% python3 -q
>>> import numpy as np
>>> np.set_printoptions(precision=3, suppress=True, linewidth=120)
>>> def rnd(a):
...     return np.round(a, 3) + 0
... 
>>> K = np.array([[0, 1, 1, 1], [1, 0, 0, 0], [1, 0, 0, 0], [1, 0, 0, 0]])
>>> print(K)
[[0 1 1 1]
 [1 0 0 0]
 [1 0 0 0]
 [1 0 0 0]]
>>> u = np.array([3, -5])
>>> print(np.polyval(u, K[0]))
[-5 -2 -2 -2]
>>> left, sv, vt = np.linalg.svd(K)
>>> V = vt[:(sv > 1e-8).sum()]
>>> rng = np.random.default_rng(36)
>>> x = K[0] + 3 * K[1] + rng.integers(2) * np.eye(4)[2]
>>> print(x)
[3. 1. 1. 1.]
>>> print(rnd(np.diag(V.T @ V)))
[1.    0.333 0.333 0.333]
>>> rank = np.linalg.matrix_rank(K)
>>> print(rank)
2
>>> N = np.linalg.svd(K)[2][rank:].T
>>> print([int(np.linalg.matrix_rank(K[:i])) for i in range(1, len(K) + 1)])
[1, 2, 2, 2]
>>> print(N.shape)
(4, 2)
>>> print(np.allclose(K @ N, 0))
True
>>> left, sv, vt = np.linalg.svd(K, full_matrices=False)
>>> print(rnd(sv / sv[0]))
[1. 1. 0. 0.]
>>> print(np.allclose(left * sv @ vt, K))
True
>>> print(rnd(np.cumsum(sv ** 2) / np.sum(sv ** 2)))
[0.5 1.  1.  1. ]
>>> print(rnd(np.sqrt((sv ** 2).sum())), rnd(np.linalg.norm(K)))
2.449 2.449
>>> print(rnd(left.T @ K @ vt.T))
[[1.732 0.    0.    0.   ]
 [0.    1.732 0.    0.   ]
 [0.    0.    0.    0.   ]
 [0.    0.    0.    0.   ]]
>>> lab = rng.integers(0, 3, 5)
>>> data = np.triu((lab[:, None] == lab) & (rng.random((5, 5)) < 0.8), 1).astype(int)
>>> data += data.T
>>> print(data)
[[0 0 0 0 0]
 [0 0 1 1 0]
 [0 1 0 1 0]
 [0 1 1 0 0]
 [0 0 0 0 0]]
>>> left, sv, vt = np.linalg.svd(data)
>>> V = vt[:(sv > 1e-8).sum()]
>>> x = data[3] + 5 * data[0] + rng.integers(2) * np.eye(5)[3]
>>> print(x)
[0. 1. 1. 0. 0.]
>>> print(np.allclose(V.T @ V @ x, x))
True
>>> print(np.linalg.matrix_rank(np.vstack([data, x])))
3
>>> print(rnd(V.T @ V))
[[0. 0. 0. 0. 0.]
 [0. 1. 0. 0. 0.]
 [0. 0. 1. 0. 0.]
 [0. 0. 0. 1. 0.]
 [0. 0. 0. 0. 0.]]
>>> print(rnd(np.linalg.det(2 * data)), rnd(np.linalg.det(data)))
0.0 0.0
>>> print(rnd(np.linalg.eigvals(data)))
[-1.  2. -1.  0.  0.]
>>> print(rnd(np.poly(data)))
[ 1.  0. -3. -2.  0.  0.]
>>> print(rnd(np.linalg.eigvals(data).sum().real))
0.0
>>> print(np.linalg.matrix_rank(data, rtol=0.1))
3
>>> print(np.linalg.cond(data) > 100)
True
>>> ev, V = np.linalg.eigh(data)
>>> x = np.array([0, 1, 3, -2, -5])
>>> print((np.sign(V[:, -1].round(6)) == np.sign(V[0, -1].round(6))).astype(int))
[1 0 0 0 1]
>>> print(x @ data @ x)
-10
>>> print(rnd(V * np.abs(ev) @ V.T))
[[0.    0.    0.    0.    0.   ]
 [0.    1.333 0.333 0.333 0.   ]
 [0.    0.333 1.333 0.333 0.   ]
 [0.    0.333 0.333 1.333 0.   ]
 [0.    0.    0.    0.    0.   ]]
>>> print(rnd(V * np.maximum(ev, 0) @ V.T))
[[0.    0.    0.    0.    0.   ]
 [0.    0.667 0.667 0.667 0.   ]
 [0.    0.667 0.667 0.667 0.   ]
 [0.    0.667 0.667 0.667 0.   ]
 [0.    0.    0.    0.    0.   ]]
>>> print(np.abs(data).sum(axis=1).max(), rnd(np.abs(ev).max()))
2 2.0
>>> W0 = np.load("block18.npy")
>>> print(W0)
[[1.    0.9   0.81  0.729 0.656 0.59  0.531]
 [0.9   1.    0.9   0.81  0.729 0.656 0.59 ]
 [0.81  0.9   1.    0.9   0.81  0.729 0.656]
 [0.729 0.81  0.9   1.    0.9   0.81  0.729]
 [0.656 0.729 0.81  0.9   1.    0.9   0.81 ]
 [0.59  0.656 0.729 0.81  0.9   1.    0.9  ]
 [0.531 0.59  0.656 0.729 0.81  0.9   1.   ]]
>>> x = np.array([0, 2, 0, 2, 0, 0, 0])
>>> a = np.maximum(W0 @ x, 0)
>>> print(rnd(np.maximum(W0 @ (3 * x), 0)))
[ 9.774 10.86  10.8   10.86   9.774  8.796  7.914]
>>> low = np.linalg.cholesky(W0)
>>> print(rnd(low))
[[1.    0.    0.    0.    0.    0.    0.   ]
 [0.9   0.436 0.    0.    0.    0.    0.   ]
 [0.81  0.392 0.436 0.    0.    0.    0.   ]
 [0.729 0.353 0.392 0.436 0.    0.    0.   ]
 [0.656 0.318 0.353 0.392 0.436 0.    0.   ]
 [0.59  0.287 0.318 0.353 0.392 0.436 0.   ]
 [0.531 0.257 0.287 0.318 0.353 0.392 0.436]]
>>> print(W0 / np.sqrt(np.outer(np.diag(W0), np.diag(W0))))
[[1.    0.9   0.81  0.729 0.656 0.59  0.531]
 [0.9   1.    0.9   0.81  0.729 0.656 0.59 ]
 [0.81  0.9   1.    0.9   0.81  0.729 0.656]
 [0.729 0.81  0.9   1.    0.9   0.81  0.729]
 [0.656 0.729 0.81  0.9   1.    0.9   0.81 ]
 [0.59  0.656 0.729 0.81  0.9   1.    0.9  ]
 [0.531 0.59  0.656 0.729 0.81  0.9   1.   ]]
>>> print(rnd(np.diag(low) ** 2))
[1.   0.19 0.19 0.19 0.19 0.19 0.19]
>>> Y = np.linalg.inv(low)
>>> print((np.abs(Y) > 1e-9).astype(int))
[[1 0 0 0 0 0 0]
 [1 1 0 0 0 0 0]
 [0 1 1 0 0 0 0]
 [0 0 1 1 0 0 0]
 [1 1 0 1 1 0 0]
 [1 1 1 1 1 1 0]
 [1 1 1 1 1 1 1]]
>>> print(np.allclose(Y, low.T))
False
>>> print(rnd(np.linalg.inv(Y)))
[[1.    0.    0.    0.    0.    0.    0.   ]
 [0.9   0.436 0.    0.    0.    0.    0.   ]
 [0.81  0.392 0.436 0.    0.    0.    0.   ]
 [0.729 0.353 0.392 0.436 0.    0.    0.   ]
 [0.656 0.318 0.353 0.392 0.436 0.    0.   ]
 [0.59  0.287 0.318 0.353 0.392 0.436 0.   ]
 [0.531 0.257 0.287 0.318 0.353 0.392 0.436]]
>>> left, sv, vt = np.linalg.svd(W0, full_matrices=False)
>>> print(rnd(np.sqrt((sv ** 2).sum())), rnd(np.linalg.norm(W0)))
5.663 5.663
>>> print(rnd(np.cumsum(sv ** 2) / np.sum(sv ** 2)))
[0.977 0.997 0.999 1.    1.    1.    1.   ]
>>> print(rnd(left.T @ left))
[[1. 0. 0. 0. 0. 0. 0.]
 [0. 1. 0. 0. 0. 0. 0.]
 [0. 0. 1. 0. 0. 0. 0.]
 [0. 0. 0. 1. 0. 0. 0.]
 [0. 0. 0. 0. 1. 0. 0.]
 [0. 0. 0. 0. 0. 1. 0.]
 [0. 0. 0. 0. 0. 0. 1.]]
>>> print(rnd(np.abs(vt[0])))
[0.352 0.377 0.393 0.398 0.393 0.377 0.352]
>>> print(rnd(vt @ vt.T))
[[1. 0. 0. 0. 0. 0. 0.]
 [0. 1. 0. 0. 0. 0. 0.]
 [0. 0. 1. 0. 0. 0. 0.]
 [0. 0. 0. 1. 0. 0. 0.]
 [0. 0. 0. 0. 1. 0. 0.]
 [0. 0. 0. 0. 0. 1. 0.]
 [0. 0. 0. 0. 0. 0. 1.]]
>>> print(rnd(sv / sv[0]))
[1.    0.144 0.046 0.024 0.015 0.012 0.01 ]
>>> print(rnd(sv))
[5.596 0.807 0.26  0.132 0.085 0.064 0.055]
>>> print(np.abs(left[:, 0]).round(6).argmax())
3
>>> print(np.allclose(left * sv @ vt, W0))
True
>>> q, r_ = np.linalg.qr(W0)
>>> print(rnd(q @ r_))
[[1.    0.9   0.81  0.729 0.656 0.59  0.531]
 [0.9   1.    0.9   0.81  0.729 0.656 0.59 ]
 [0.81  0.9   1.    0.9   0.81  0.729 0.656]
 [0.729 0.81  0.9   1.    0.9   0.81  0.729]
 [0.656 0.729 0.81  0.9   1.    0.9   0.81 ]
 [0.59  0.656 0.729 0.81  0.9   1.    0.9  ]
 [0.531 0.59  0.656 0.729 0.81  0.9   1.   ]]
>>> print(rnd(np.abs(np.diag(r_))))
[2.014 0.183 0.181 0.178 0.172 0.163 0.141]
